In [1]: import numpy as np

In [2]: from numpy import linalg as LA

In [3]: np.set_printoptions(precision=2, suppress=True, linewidth=140, sign=" ")

In [4]: m1 = np.array([[0, 2, 1, 3], [0, 0, 0, 0], [0, 0, 1, 2], [0, 0, 0, 5]])

In [5]: # rows and columns are dependent

In [6]: print(LA.eigvals(m1))
[ 0.  0.  1.  5.]

In [7]: print(np.poly(m1))
[ 1. -6.  5.  0.  0.]

In [8]: print(round(float(LA.det(m1.T)), 2))
0.0

In [9]: print(np.round(LA.det(2 * m1), 2), round(LA.det(m1), 2))
0.0 0.0

In [10]: mat = np.array([[0.68, 0.43], [0.8, -0.1], [0.9, -2.5], [0.7, 0.4]])

In [11]: print(mat)
[[ 0.68  0.43]
 [ 0.8  -0.1 ]
 [ 0.9  -2.5 ]
 [ 0.7   0.4 ]]

In [12]: left, s, Vt = LA.svd(m1)

In [13]: evecs = Vt[:(s > 1e-8).sum()]

In [14]: rng = np.random.default_rng(1244)

In [15]: vec = m1[2] + -3 * m1[0] + rng.integers(2) * np.eye(4)[0]

In [16]: print(vec)
[ 0. -6. -2. -7.]

In [17]: print(LA.matrix_rank(np.vstack([m1, vec])))
3

In [18]: print(np.round(evecs.T @ evecs, 2) + 0)
[[ 0.  0.  0.  0.]
 [ 0.  1.  0.  0.]
 [ 0.  0.  1.  0.]
 [ 0.  0.  0.  1.]]

In [19]: vec = np.array([-1, 1])

In [20]: h1 = np.maximum(mat @ vec, 0)

In [21]: print(mat.T @ h1)
[ 0.  0.]

In [22]: print(np.maximum(mat @ vec, 0) - np.maximum(-mat @ vec, 0))
[-0.25 -0.9  -3.4  -0.3 ]

In [23]: B = np.c_[mat[:, :1] @ np.array([[-3]]), np.array([-1, -2, -1, 2])]

In [24]: print(B)
[[-2.04 -1.  ]
 [-2.4  -2.  ]
 [-2.7  -1.  ]
 [-2.1   2.  ]]

In [25]: print(np.round(LA.norm(B - mat @ LA.lstsq(mat, B)[0], axis=0), 2) + 0)
[ 0.    2.84]

In [26]: print(LA.matrix_rank(np.c_[mat, B]))
3

In [27]: print(LA.norm(LA.qr(mat)[0].T @ B, axis=0) ** 2 / ((B ** 2).sum(axis=0) + 1e-12))
[ 1.    0.19]

In [28]: q, Rm = LA.qr(mat)

In [29]: print(q @ Rm)
[[ 0.68  0.43]
 [ 0.8  -0.1 ]
 [ 0.9  -2.5 ]
 [ 0.7   0.4 ]]

In [30]: print(Rm)
[[-1.55  1.13]
 [ 0.   -2.31]]

In [31]: print(np.abs(np.diag(Rm)))
[ 1.55  2.31]

In [32]: print(round(abs(Rm[0, 0]), 2), round(float(LA.norm(mat[:, 0])), 2))
1.55 1.55
